$ ipython --no-banner

In [1]: import numpy as np

In [2]: from numpy import linalg as LA

In [3]: np.set_printoptions(precision=1, suppress=True, linewidth=120)

In [4]: arr = np.array([[0, 0, 0], [0, 2, 0], [0, 0, 0]])

In [5]: arr
Out[5]: 
array([[0, 0, 0],
       [0, 2, 0],
       [0, 0, 0]])

In [6]: print(LA.pinv(arr))
[[0.  0.  0. ]
 [0.  0.5 0. ]
 [0.  0.  0. ]]

In [7]: LA.norm(arr, axis=0)
Out[7]: array([0., 2., 0.])

In [8]: arr.T @ arr
Out[8]: 
array([[0, 0, 0],
       [0, 4, 0],
       [0, 0, 0]])

In [9]: Uu, sigma, VT = LA.svd(arr)

In [10]: evecs = VT[:(sigma > 1e-8).sum()]

In [11]: rng = np.random.default_rng(94)

In [12]: vec = arr[0] + 5 * arr[1] + rng.integers(2) * np.eye(3)[0]

In [13]: vec
Out[13]: array([ 0., 10.,  0.])

In [14]: np.diag(evecs.T @ evecs)
Out[14]: array([0., 1., 0.])

In [15]: print(evecs.T @ evecs)
[[0. 0. 0.]
 [0. 1. 0.]
 [0. 0. 0.]]

In [16]: LA.matrix_rank(np.vstack([arr, vec]))
Out[16]: np.int64(1)

In [17]: vals, evecs = LA.eigh(arr)

In [18]: (vals > 1e-8).sum(), (vals < -1e-8).sum()
Out[18]: (np.int64(1), np.int64(0))

In [19]: evecs.T @ arr @ evecs
Out[19]: 
array([[0., 0., 0.],
       [0., 0., 0.],
       [0., 0., 2.]])

In [20]: evecs.T @ evecs
Out[20]: 
array([[1., 0., 0.],
       [0., 1., 0.],
       [0., 0., 1.]])

In [21]: LA.eigvalsh(arr @ arr)
Out[21]: array([0., 0., 4.])

In [22]: np.unique(vals.round(6) + 0, return_counts=True)[1]
Out[22]: array([2, 1])

In [23]: z = rng.permutation(3)

In [24]: z
Out[24]: array([0, 1, 2])

In [25]: out = arr[z][:, z]

In [26]: np.sort(np.abs(LA.eigvals(out)))
Out[26]: array([0., 0., 2.])

In [27]: np.round(LA.det(out), 1), round(float(LA.det(arr[z])), 1)
Out[27]: (np.float64(0.0), 0.0)

In [28]: rk = LA.matrix_rank(arr)

In [29]: rk
Out[29]: np.int64(1)

In [30]: ns = LA.svd(arr)[2][rk:].T

In [31]: np.allclose(arr @ ns, 0)
Out[31]: True

In [32]: arr @ ns
Out[32]: 
array([[0., 0.],
       [0., 0.],
       [0., 0.]])

In [33]: ns.shape
Out[33]: (3, 2)

In [34]: LA.matrix_rank(arr.T @ arr), LA.matrix_rank(arr @ arr.T)
Out[34]: (np.int64(1), np.int64(1))

In [35]: print([int(LA.matrix_rank(arr[:i])) for i in range(1, len(arr) + 1)])
[0, 1, 1]

In [36]: K = np.array([[0.0, 0.6, 0.2], [0.8, 0.1, 0.0], [-0.1, 0.7, 1.3], [0.6, 1.0, -0.8]])

In [37]: K
Out[37]: 
array([[ 0. ,  0.6,  0.2],
       [ 0.8,  0.1,  0. ],
       [-0.1,  0.7,  1.3],
       [ 0.6,  1. , -0.8]])

In [38]: O = K.astype(float).copy()

In [39]: for j in range(3):
    ...:     O[:, j] -= O[:, :j] @ (O[:, :j].T @ O[:, j])
    ...:     O[:, j] /= LA.norm(O[:, j])
    ...: 

In [40]: O.round(1) + 0
Out[40]: 
array([[ 0. ,  0.5,  0. ],
       [ 0.8, -0.3,  0.5],
       [-0.1,  0.6,  0.7],
       [ 0.6,  0.5, -0.5]])

In [41]: proj = K @ LA.solve(K.T @ K, K.T)

In [42]: LA.matrix_rank(np.eye(4) - proj)
Out[42]: np.int64(1)

In [43]: LA.norm(K, axis=1).argmax()
Out[43]: np.int64(2)

In [44]: np.round(LA.norm(K) ** 2 / LA.norm(K, 2) ** 2, 1)
Out[44]: np.float64(2.0)

In [45]: np.round(LA.norm(K, "nuc"), 1)
Out[45]: np.float64(3.8)

In [46]: round(LA.norm(K[1] - K[3]), 1)
Out[46]: np.float64(1.2)

In [47]: LA.norm(K, axis=0)
Out[47]: array([1. , 1.4, 1.5])

In [48]: round(LA.norm(K[1], 1), 1), np.round(LA.norm(K[1], np.inf), 1)
Out[48]: (np.float64(0.9), np.float64(0.8))

In [49]: W0 = np.loadtxt("data.csv", delimiter=",")

In [50]: W0
Out[50]: 
array([[-2.7,  5.3, -4.9,  3. ],
       [-2.9,  5.1, -4.9,  2.8],
       [-2.7,  4.9, -5.3,  2.5],
       [-2.5,  5.5, -4.1,  2.8],
       [-3.2,  5.5, -4.8,  2.6],
       [-3.1, -3.9, -4.9,  2.8],
       [-3.3, -4.1, -4. ,  2.5],
       [-2.8, -3.7, -4. ,  2.9],
       [-3. , -4.1, -3.9,  3.1],
       [-2.8, -3.8, -3.7,  2.8],
       [ 0.3, -4.2,  3.6, -2.3],
       [ 0.2, -4. ,  4.7, -1.7],
       [-0.2, -4.4,  3.9, -2.3],
       [-0.1, -3.7,  4. , -1.9],
       [ 0.1, -4. ,  3.9, -1.8]])

In [51]: Ac = W0 - W0.mean(axis=0)

In [52]: Uu, sigma, VT = LA.svd(Ac, full_matrices=False)

In [53]: print(np.abs(Uu[:, 0]).argmax())
11

In [54]: np.searchsorted(np.cumsum(sigma ** 2) / (sigma ** 2).sum(), 0.9) + 1
Out[54]: np.int64(2)

In [55]: np.round((sigma ** 2).sum() ** 2 / (sigma ** 4).sum(), 1)
Out[55]: np.float64(1.5)

In [56]: np.abs(VT[0]).argmax()
Out[56]: np.int64(2)

In [57]: np.round(Ac.mean(axis=0), 1) + 0
Out[57]: array([0., 0., 0., 0.])

In [58]: out = W0 / LA.norm(W0, axis=1, keepdims=True)

In [59]: gram = out @ out.T

In [60]: print(np.round(np.degrees(np.arccos(np.clip(gram[12, 6], -1, 1))), 1))
93.4

In [61]: gram[12]
Out[61]: array([-0.9, -0.9, -0.9, -0.9, -0.9, -0.2, -0.1, -0.1, -0.1, -0.1,  1. ,  1. ,  1. ,  1. ,  1. ])

In [62]: out = np.c_[K[:, :2] @ np.array([[4, -9], [-3, 5]]), np.array([1, 2, -2, 2])]

In [63]: out
Out[63]: 
array([[-1.8,  3. ,  1. ],
       [ 2.9, -6.7,  2. ],
       [-2.5,  4.4, -2. ],
       [-0.6, -0.4,  2. ]])

In [64]: LA.matrix_rank(out)
Out[64]: np.int64(3)

In [65]: print(LA.matrix_rank(np.c_[K, out]))
4

In [66]: gram = W0.T @ W0

In [67]: LA.matrix_rank(gram)
Out[67]: np.int64(4)

In [68]: (W0 @ W0.T).shape
Out[68]: (15, 15)

In [69]: print(gram)
[[  84.9  -16.   130.2  -81. ]
 [ -16.   298.3 -127.    57.7]
 [ 130.2 -127.   282.3 -163.3]
 [ -81.    57.7 -163.3   98. ]]

In [70]: np.allclose(gram, gram.T)
Out[70]: True

In [71]: mat = np.array([[-8, -4, -1], [-4, -2, -3], [-6, -3, 3], [-2, -1, 1]])

In [72]: print(mat)
[[-8 -4 -1]
 [-4 -2 -3]
 [-6 -3  3]
 [-2 -1  1]]

In [73]: np.allclose(mat[:-1].T @ LA.lstsq(mat[:-1].T, mat[-1])[0], mat[-1])
Out[73]: True

In [74]: Uu, sigma, VT = LA.svd(mat)

In [75]: np.argmax(sigma[:-1] / (sigma[1:] + 1e-6)) + 1
Out[75]: np.int64(2)

In [76]: out = Uu[:, :2] @ np.diag(sigma[:2]) @ VT[:2]

In [77]: round(np.abs(mat - out).max(), 1)
Out[77]: np.float64(0.0)

In [78]: print(out)
[[-8. -4. -1.]
 [-4. -2. -3.]
 [-6. -3.  3.]
 [-2. -1.  1.]]

In [79]: Uu, sigma, VT = LA.svd(mat, full_matrices=False)

In [80]: np.abs(VT[0])
Out[80]: array([0.9, 0.4, 0. ])

In [81]: print(np.cumsum(sigma ** 2) / np.sum(sigma ** 2))
[0.9 1.  1. ]

In [82]: np.abs(Uu[:, 0]).round(6).argmax()
Out[82]: np.int64(0)

In [83]: np.round(Uu.T @ mat @ VT.T, 1) + 0
Out[83]: 
array([[12.2,  0. ,  0. ],
       [ 0. ,  4.5,  0. ],
       [ 0. ,  0. ,  0. ]])

In [84]: np.round(VT @ VT.T, 1) + 0
Out[84]: 
array([[1., 0., 0.],
       [0., 1., 0.],
       [0., 0., 1.]])

In [85]: A = np.loadtxt("block7.csv", delimiter=",")

In [86]: A
Out[86]: 
array([[ -6.9,   1.9,   3. ,  20.8],
       [-14.4,  13.1,   4.9,   4.2],
       [-11.9,   4.8,   8.7,   4.4],
       [ -1.2,   9.2,  -1.6, -13.4],
       [ -1.7,  19.6,  -7.5, -20.9],
       [-22.9,  19.7,   8.9,  -0.2],
       [ 13.3,  -6.8,  -3.9, -10.7],
       [ -4.2,   7.5,   1.5,  -7.4],
       [ 16.6, -20.4,  -2.8,  21.3],
       [  1.2, -11.6,   9. ,   2.4],
       [-16.9,  14.4,   7.4,  -1.6],
       [-28.9,  25.5,  12.3, -10.3],
       [-12.8,  10.1,   6. ,   2.5],
       [ -5.8,   2.8,   3.9,   7.4],
       [ -3.2,  -3.8,   5.3,  12.6],
       [ -9. ,  14.3,  -0.6,   0.5],
       [-14.9,  16.8,   5.8, -12.9],
       [  5. ,  -7.5,   1.7,   5.3],
       [ -1.3,  -7.8,   3.9,  26.3],
       [ 14.4, -12. ,  -4.4,   7.3],
       [ -3.7,   8.1,   0.4,  -6.4],
       [ -2. ,  -8.2,   6.1,  20.2],
       [  4.7,   0. ,  -2.3,  -2.9],
       [  5.9,   1.2,  -3.6,  -6.8],
       [ 15.5, -18.7,  -2.3,  17.1],
       [ -4.1,   9.9,  -1. ,  -4.3],
       [  2.3,  -6.3,   1.9,  12.4]])

In [87]: gram = np.cov(A, rowvar=False)

In [88]: np.argsort(-A.std(axis=0).round(6), kind="stable")
Out[88]: array([1, 3, 0, 2])

In [89]: print(A.std(axis=0))
[11.1 11.9  4.9 11.8]

In [90]: Ac = A - A.mean(axis=0)

In [91]: Uu, sigma, VT = LA.svd(Ac, full_matrices=False)

In [92]: LA.matrix_rank(Ac)
Out[92]: np.int64(4)

In [93]: sigma
Out[93]: array([90.8, 54.6, 19.4,  0.1])

In [94]: np.abs(VT[-1])
Out[94]: array([0.6, 0.5, 0.6, 0.1])

In [95]: print(np.abs(VT[0]).argmax())
1

In [96]: np.round(sigma ** 2 / (sigma ** 2).sum(), 1) + 0
Out[96]: array([0.7, 0.3, 0. , 0. ])

In [97]: (np.sign(Uu[:, 0]) == np.sign(Uu[0, 0])).astype(int)
Out[97]: array([1, 0, 0, 0, 0, 0, 1, 0, 1, 1, 0, 0, 0, 1, 1, 0, 0, 1, 1, 1, 0, 1, 1, 1, 1, 0, 1])

In [98]: np.abs(Uu[:, 0]).argmax()
Out[98]: np.int64(11)

In [99]: basis = A[[26, 13]].astype(float)

In [100]: for _ in range(7):
     ...:     z = LA.norm(A[:, None] - basis, axis=-1).argmin(axis=1)
     ...:     basis = np.array([A[z == j].mean(axis=0) for j in range(2)])
     ...: 

In [101]: print(z)
[0 1 1 1 1 1 0 1 0 0 1 1 1 1 0 1 1 0 0 0 1 0 0 1 0 1 0]

In [102]: np.abs(basis[1] - basis[0]).argmax()
Out[102]: np.int64(1)
